$ ipython --no-banner

In [1]: import numpy as np

In [2]: import numpy.linalg as la

In [3]: np.set_printoptions(suppress=True, linewidth=160)

In [4]: J = np.loadtxt("test2.csv", delimiter=",")

In [5]: J
Out[5]: 
array([[ 5.,  6.,  7.,  8.],
       [ 9., 10., 11., 12.],
       [13., 14., 15., 16.],
       [17., 18., 19., 20.],
       [21., 22., 23., 24.],
       [25., 26., 27., 28.]])

In [6]: t = np.radians(83)

In [7]: Rm = np.eye(4)

In [8]: Rm[0, 0] = Rm[3, 3] = np.cos(t)

In [9]: Rm[0, 3], Rm[3, 0] = -np.sin(t), np.sin(t)

In [10]: Rm.round(2)
Out[10]: 
array([[ 0.12,  0.  ,  0.  , -0.99],
       [ 0.  ,  1.  ,  0.  ,  0.  ],
       [ 0.  ,  0.  ,  1.  ,  0.  ],
       [ 0.99,  0.  ,  0.  ,  0.12]])

In [11]: M2 = J @ Rm.T

In [12]: M2.round(2)
Out[12]: 
array([[ -7.33,   6.  ,   7.  ,   5.94],
       [-10.81,  10.  ,  11.  ,  10.4 ],
       [-14.3 ,  14.  ,  15.  ,  14.85],
       [-17.78,  18.  ,  19.  ,  19.31],
       [-21.26,  22.  ,  23.  ,  23.77],
       [-24.74,  26.  ,  27.  ,  28.23]])

In [13]: np.round(np.abs(M2 - J).max(axis=0), 2)
Out[13]: array([49.74,  0.  ,  0.  ,  2.06])

In [14]: la.lstsq(J[:-1].T, J[-1])[2]
Out[14]: np.int32(2)

In [15]: np.unique(J.round(6), axis=0).shape
Out[15]: (6, 4)

In [16]: np.round(J @ la.pinv(J) @ J, 2)
Out[16]: 
array([[ 5.,  6.,  7.,  8.],
       [ 9., 10., 11., 12.],
       [13., 14., 15., 16.],
       [17., 18., 19., 20.],
       [21., 22., 23., 24.],
       [25., 26., 27., 28.]])

In [17]: M = np.array([[-2, -1, -1, -3, 0, 2],
    ...:     [-2, -2, -1, 1, 0, 0],
    ...:     [-3, -2, 2, 0, -1, -2],
    ...:     [-3, -3, -2, -1, 2, -3],
    ...:     [3, 2, 3, -2, -1, 2],
    ...:     [-2, 0, 1, 0, 3, 3]])

In [18]: M[-1] = M[0] + -2 * M[1]

In [19]: M
Out[19]: 
array([[-2, -1, -1, -3,  0,  2],
       [-2, -2, -1,  1,  0,  0],
       [-3, -2,  2,  0, -1, -2],
       [-3, -3, -2, -1,  2, -3],
       [ 3,  2,  3, -2, -1,  2],
       [ 2,  3,  1, -5,  0,  2]])

In [20]: # looks like rank 5

In [21]: M2 = np.array([[2, -8], [-5, 3], [-2, -6], [4, -6], [4, 3], [-7, 0]])

In [22]: la.matrix_rank(M @ M2)
Out[22]: np.int64(2)

In [23]: la.matrix_rank(np.vstack([M, M2.T]))
Out[23]: np.int64(6)

In [24]: np.einsum("ij,ij->i", M, M)
Out[24]: array([19, 10, 22, 36, 31, 43])

In [25]: np.round(la.norm(M, "nuc"), 2)
Out[25]: np.float64(23.9)

In [26]: la.norm(M, axis=1).argmax()
Out[26]: np.int64(5)

In [27]: M[0] @ M[5]
Out[27]: np.int64(11)

In [28]: np.round(la.norm(M[0], 1), 2), round(float(la.norm(M[0], np.inf)), 2)
Out[28]: (np.float64(9.0), 3.0)

In [29]: M.reshape(-1, 2)
Out[29]: 
array([[-2, -1],
       [-1, -3],
       [ 0,  2],
       [-2, -2],
       [-1,  1],
       [ 0,  0],
       [-3, -2],
       [ 2,  0],
       [-1, -2],
       [-3, -3],
       [-2, -1],
       [ 2, -3],
       [ 3,  2],
       [ 3, -2],
       [-1,  2],
       [ 2,  3],
       [ 1, -5],
       [ 0,  2]])

In [30]: T = M.reshape(6, 2, -1)

In [31]: T.shape
Out[31]: (6, 2, 3)

In [32]: np.einsum("ihd,ihd->ih", T, T)
Out[32]: 
array([[ 6, 13],
       [ 9,  1],
       [17,  5],
       [22, 14],
       [22,  9],
       [14, 29]])

In [33]: T[:, 0]
Out[33]: 
array([[-2, -1, -1],
       [-2, -2, -1],
       [-3, -2,  2],
       [-3, -3, -2],
       [ 3,  2,  3],
       [ 2,  3,  1]])

In [34]: np.swapaxes(T, 1, 2)[4]
Out[34]: 
array([[ 3, -2],
       [ 2, -1],
       [ 3,  2]])

In [35]: T.sum(axis=1)
Out[35]: 
array([[-5, -1,  1],
       [-1, -2, -1],
       [-3, -3,  0],
       [-4, -1, -5],
       [ 1,  1,  5],
       [-3,  3,  3]])

In [36]: m1 = np.load("arr.npy")

In [37]: m1
Out[37]: 
array([[41, 39, 22, 24, 34, 23, 18],
       [ 0,  0,  0,  0,  0,  0,  0],
       [ 1,  0,  0,  0,  2,  0,  2],
       [ 0,  0,  0,  0,  0,  0,  0],
       [ 0,  0,  0,  0,  0,  0,  0],
       [ 0,  0,  0,  0,  0,  0,  0],
       [46, 44, 25, 27, 38, 26, 20],
       [ 1,  0,  0,  0,  2,  0,  2],
       [21, 19, 10, 12, 18, 11, 10],
       [11,  9,  4,  6, 10,  5,  6],
       [21, 19, 10, 12, 18, 11, 10],
       [ 0,  0,  0,  0,  0,  0,  0],
       [ 0,  0,  0,  0,  0,  0,  0],
       [46, 44, 25, 27, 38, 26, 20],
       [ 0,  0,  0,  0,  0,  0,  0],
       [ 6,  4,  1,  3,  6,  2,  4],
       [26, 24, 13, 15, 22, 14, 12],
       [ 0,  0,  0,  0,  0,  0,  0],
       [ 0,  0,  0,  0,  0,  0,  0],
       [41, 39, 22, 24, 34, 23, 18],
       [ 0,  0,  0,  0,  0,  0,  0],
       [41, 39, 22, 24, 34, 23, 18],
       [ 0,  0,  0,  0,  0,  0,  0],
       [36, 34, 19, 21, 30, 20, 16],
       [11,  9,  4,  6, 10,  5,  6],
       [46, 44, 25, 27, 38, 26, 20],
       [ 0,  0,  0,  0,  0,  0,  0]])

In [38]: m1.sum(axis=0)
Out[38]: array([395, 367, 202, 228, 334, 215, 182])

In [39]: np.count_nonzero(m1)
Out[39]: np.int64(97)

In [40]: D = la.norm(m1[:, None] - m1[None], axis=-1)

In [41]: D[18].round(2)
Out[41]: 
array([79.19,  0.  ,  3.  ,  0.  ,  0.  ,  0.  , 89.03,  3.  , 39.89, 20.37, 39.89,  0.  ,  0.  , 89.03,  0.  , 10.86, 49.7 ,  0.  ,  0.  , 79.19,  0.  ,
       79.19,  0.  , 69.35, 20.37, 89.03,  0.  ])

In [42]: D[:5, :5].round(2)
Out[42]: 
array([[ 0.  , 79.19, 77.4 , 79.19, 79.19],
       [79.19,  0.  ,  3.  ,  0.  ,  0.  ],
       [77.4 ,  3.  ,  0.  ,  3.  ,  3.  ],
       [79.19,  0.  ,  3.  ,  0.  ,  0.  ],
       [79.19,  0.  ,  3.  ,  0.  ,  0.  ]])

In [43]: D[18].round(6).argsort(kind="stable")[:4]
Out[43]: array([1, 3, 4, 5])

In [44]: (D + 1e9 * np.eye(27)).round(6).argmin(axis=1)
Out[44]: array([19,  3,  7,  1,  1,  1, 13,  2, 10, 24,  8,  1,  1,  6,  1,  2,  8,  1,  1,  0,  1,  0,  1,  0,  9,  6,  1])

In [45]: np.unravel_index(D.round(6).argmax(), D.shape)
Out[45]: (np.int64(1), np.int64(6))

In [46]: mat = np.loadtxt("run6.csv", delimiter=",")

In [47]: mat
Out[47]: 
array([[ 0., -7.,  0., -3., -1.,  0., -3.],
       [ 7.,  0.,  0., -5.,  0.,  1.,  1.],
       [ 0.,  0.,  0., -3.,  1.,  0.,  9.],
       [ 3.,  5.,  3.,  0., -4., -1., -3.],
       [ 1.,  0., -1.,  4.,  0., -4.,  8.],
       [ 0., -1.,  0.,  1.,  4.,  0.,  4.],
       [ 3., -1., -9.,  3., -8., -4.,  0.]])

In [48]: M2 = np.array([[2, 1, 0],
    ...:     [0, 3, 5],
    ...:     [0, 7, 7],
    ...:     [4, 4, 5],
    ...:     [7, 8, 7],
    ...:     [9, 6, 6],
    ...:     [5, 9, 6]])

In [49]: np.einsum("ij,ij->i", mat, mat)
Out[49]: array([ 68.,  76.,  91.,  69.,  98.,  34., 180.])

In [50]: la.matrix_rank(np.vstack([mat, M2.T]))
Out[50]: np.int64(7)

In [51]: X = np.load("x.npy")

In [52]: X
Out[52]: 
array([[ 0.6,  1.3, -1. ,  1.1, -0.4, -1. ,  1.3,  2.5, -1.6],
       [-0.6, -0.1,  1.8,  0.2, -1.1, -0.3, -1.4, -0.4,  0.1],
       [ 0.7,  0.3, -1.2,  0.6, -0.9,  0.4,  1.6,  2.3, -0.4],
       [ 1.7, -0.7,  0.5, -1.6,  1.7,  0.8, -0.3,  1.9,  0.4],
       [ 1.7, -0.4, -0.1,  0.7, -0.4, -0.2, -0.8, -2.1,  0.9],
       [-0.5,  1.2,  1.3, -0.1, -0.3,  1.3,  0.2,  1. ,  0.7],
       [-0.5, -0.1, -2. ,  0.5,  0.7, -0.5,  1.3, -0.2,  0.3],
       [ 1.3, -0.3, -0.8,  0.9, -0.7, -0.4,  1.9, -0.6,  0.5]])

In [53]: x0 = np.array([1, 0, 0, 2, 2, 2, 1, -1, 2])

In [54]: x0 @ X
Traceback (most recent call last):
  Cell In[54], line 1
    x0 @ X
ValueError: matmul: Input operand 1 has a mismatch in its core dimension 0, with gufunc signature (n?,k),(k,m?)->(n?,m?) (size 8 is different from 9)


In [55]: np.round(np.einsum("ij,j->i", X, x0), 2)
Out[55]: array([-4.4, -3.8, -0.6,  2.1,  5. ,  1.9,  3. ,  4.4])

In [56]: M2 = np.array([[7, 9, 6], [5, 7, 7], [3, 1, 7], [8, 4, 6]])

In [57]: np.einsum("ik,kj->ij", J, M2)
Out[57]: 
array([[150., 126., 169.],
       [242., 210., 273.],
       [334., 294., 377.],
       [426., 378., 481.],
       [518., 462., 585.],
       [610., 546., 689.]])

In [58]: M2 @ J
Traceback (most recent call last):
  Cell In[58], line 1
    M2 @ J
ValueError: matmul: Input operand 1 has a mismatch in its core dimension 0, with gufunc signature (n?,k),(k,m?)->(n?,m?) (size 6 is different from 3)


In [59]: la.matrix_rank(np.vstack([J, M2.T]))
Out[59]: np.int64(4)

In [60]: cov = X.T @ X

In [61]: np.trace(cov), round(float((X ** 2).sum()), 2)
Out[61]: (np.float64(79.42), 79.42)

In [62]: np.round(np.diag(cov), 2)
Out[62]: array([ 9.18,  3.98, 12.27,  5.73,  6.3 ,  4.03, 12.28, 21.12,  4.53])

In [63]: la.matrix_rank(cov)
Out[63]: np.int64(8)

In [64]: W0 = np.load("layer4.npy")

In [65]: W0
Out[65]: 
array([[ 8,  1,  1],
       [ 1, -2, -5],
       [ 1, -5,  6]])

In [66]: # symmetric, so the eigenvalues are real

In [67]: np.round(la.eigvalsh(W0).min(), 2)
Out[67]: np.float64(-4.55)

In [68]: [round(float(la.det(W0[:i, :i])), 2) + 0 for i in range(1, 4)]
Out[68]: [8.0, -17.0, -310.0]

In [69]: M2 = np.array([[0, -2], [0, -1]])

In [70]: basis = np.kron(M2, W0)

In [71]: round(la.norm(basis, 2), 2), round(float(la.norm(M2, 2) * la.norm(W0, 2)), 2)
Out[71]: (np.float64(19.58), 19.58)

In [72]: basis
Out[72]: 
array([[  0,   0,   0, -16,  -2,  -2],
       [  0,   0,   0,  -2,   4,  10],
       [  0,   0,   0,  -2,  10, -12],
       [  0,   0,   0,  -8,  -1,  -1],
       [  0,   0,   0,  -1,   2,   5],
       [  0,   0,   0,  -1,   5,  -6]])

In [73]: basis.shape
Out[73]: (6, 6)

In [74]: np.allclose(basis @ basis.T, basis.T @ basis)
Out[74]: False

In [75]: np.round(np.abs(la.eigvals(basis)).max(), 2)
Out[75]: np.float64(8.76)

In [76]: np.round(np.sort(np.abs(la.eigvals(basis))), 2)
Out[76]: array([0.  , 0.  , 0.  , 4.55, 7.79, 8.76])

In [77]: (basis + basis.T) / 2
Out[77]: 
array([[ 0.,  0.,  0., -8., -1., -1.],
       [ 0.,  0.,  0., -1.,  2.,  5.],
       [ 0.,  0.,  0., -1.,  5., -6.],
       [-8., -1., -1., -8., -1., -1.],
       [-1.,  2.,  5., -1.,  2.,  5.],
       [-1.,  5., -6., -1.,  5., -6.]])

In [78]: w, vecs = la.eigh(W0)

In [79]: np.round(np.abs(vecs[:, -1]), 2)
Out[79]: array([0.6 , 0.29, 0.74])

In [80]: np.round(vecs @ np.diag(w) @ vecs.T, 2)
Out[80]: 
array([[ 8.,  1.,  1.],
       [ 1., -2., -5.],
       [ 1., -5.,  6.]])

In [81]: np.round(vecs.T @ W0 @ vecs, 2) + 0
Out[81]: 
array([[-4.55,  0.  ,  0.  ],
       [ 0.  ,  7.79,  0.  ],
       [ 0.  ,  0.  ,  8.76]])

In [82]: np.round(w.sum(), 2), np.trace(W0)
Out[82]: (np.float64(12.0), np.int64(12))

In [83]: (w > 1e-8).sum(), (w < -1e-8).sum()
Out[83]: (np.int64(2), np.int64(1))

In [84]: np.round(la.eigvalsh(W0 @ W0), 2)
Out[84]: array([20.66, 60.67, 76.67])

In [85]: u = np.array([0, -2])

In [86]: np.correlate(W0[0], W0[1], "full")
Out[86]: array([-40, -21,   1,  -1,   1])

In [87]: np.convolve(W0[0], u)
Out[87]: array([  0, -16,  -2,  -2])

In [88]: feats = np.loadtxt("dump.csv", delimiter=",")

In [89]: feats
Out[89]: 
array([[-1.09,  1.03,  5.5 ,  1.86,  3.25],
       [-1.82,  0.1 ,  6.15,  2.52,  3.94],
       [-1.57,  0.44,  6.48,  1.94,  3.77],
       [ 1.1 ,  3.57, -3.26, -5.09, -8.7 ],
       [-3.18, -1.12,  6.21,  0.15,  5.27],
       [ 1.86,  3.18,  0.58, -4.32, -8.13],
       [-2.15,  0.63,  6.12,  0.35,  4.44],
       [ 2.95,  2.71, -3.79, -6.25, -6.4 ],
       [-3.33,  0.53,  4.61, -0.31,  5.04],
       [-2.71,  0.74,  6.44, -1.29,  3.77],
       [-0.67, -2.46,  4.88,  0.9 ,  6.79],
       [ 2.21,  2.36, -3.02, -4.85, -6.43],
       [ 1.24, -0.19,  5.82,  1.35,  4.39],
       [-2.8 ,  1.31,  5.13,  1.08,  3.99],
       [ 0.34,  3.85, -2.44, -3.8 , -5.28],
       [-2.58,  0.21,  4.44, -0.33,  5.57],
       [-2.6 , -1.25,  5.13,  1.  ,  5.41],
       [-1.49, -1.66,  6.55,  1.89,  6.78],
       [ 0.23,  3.3 , -3.26, -3.59, -6.78],
       [ 0.98,  4.01, -1.78, -5.11, -5.3 ],
       [-2.69, -0.92,  5.53,  0.87,  4.78],
       [-2.24,  0.88,  5.64,  1.24,  3.61],
       [-0.74,  0.58,  5.08, -1.31,  3.64],
       [-0.25,  2.94, -0.35, -3.92, -4.7 ],
       [ 0.77,  3.63, -1.29, -4.66, -5.53],
       [-3.05,  1.15,  6.18,  2.21,  4.47],
       [-2.35,  0.09,  4.79,  1.01,  4.84],
       [-0.55, -0.3 ,  6.58,  1.79,  2.73],
       [-4.13, -1.55,  5.67,  0.27,  4.61],
       [-1.37, -2.06,  3.69,  0.62,  4.79],
       [-2.22,  1.3 ,  6.57,  1.76,  5.32],
       [-2.36,  0.07,  5.94,  0.91,  6.03],
       [ 0.71, -1.15,  5.13,  1.52,  6.96],
       [ 2.36,  2.78, -3.03, -4.62, -5.56],
       [ 1.23,  5.45, -2.44, -6.9 , -8.09]])

In [90]: cov = np.cov(feats, rowvar=False)

In [91]: np.round(la.eigvalsh(cov)[::-1], 2)
Out[91]: array([55.21,  1.75,  1.29,  0.63,  0.53])

In [92]: np.argsort(-feats.std(axis=0).round(6), kind="stable")
Out[92]: array([4, 2, 3, 1, 0])

In [93]: np.argwhere(np.triu(np.abs(np.corrcoef(feats.T)) > 0.8, 1))
Out[93]: 
array([[1, 2],
       [1, 3],
       [1, 4],
       [2, 3],
       [2, 4],
       [3, 4]])

In [94]: round(np.corrcoef(feats[:, 4], feats[:, 1])[0, 1], 2)
Out[94]: np.float64(-0.89)

In [95]: np.round(np.corrcoef(feats.T), 2)
Out[95]: 
array([[ 1.  ,  0.61, -0.78, -0.73, -0.77],
       [ 0.61,  1.  , -0.8 , -0.82, -0.89],
       [-0.78, -0.8 ,  1.  ,  0.94,  0.94],
       [-0.73, -0.82,  0.94,  1.  ,  0.93],
       [-0.77, -0.89,  0.94,  0.93,  1.  ]])

In [96]: np.round(np.polyfit(feats[:, 4], feats[:, 1], 1), 2)
Out[96]: array([-0.32,  1.38])
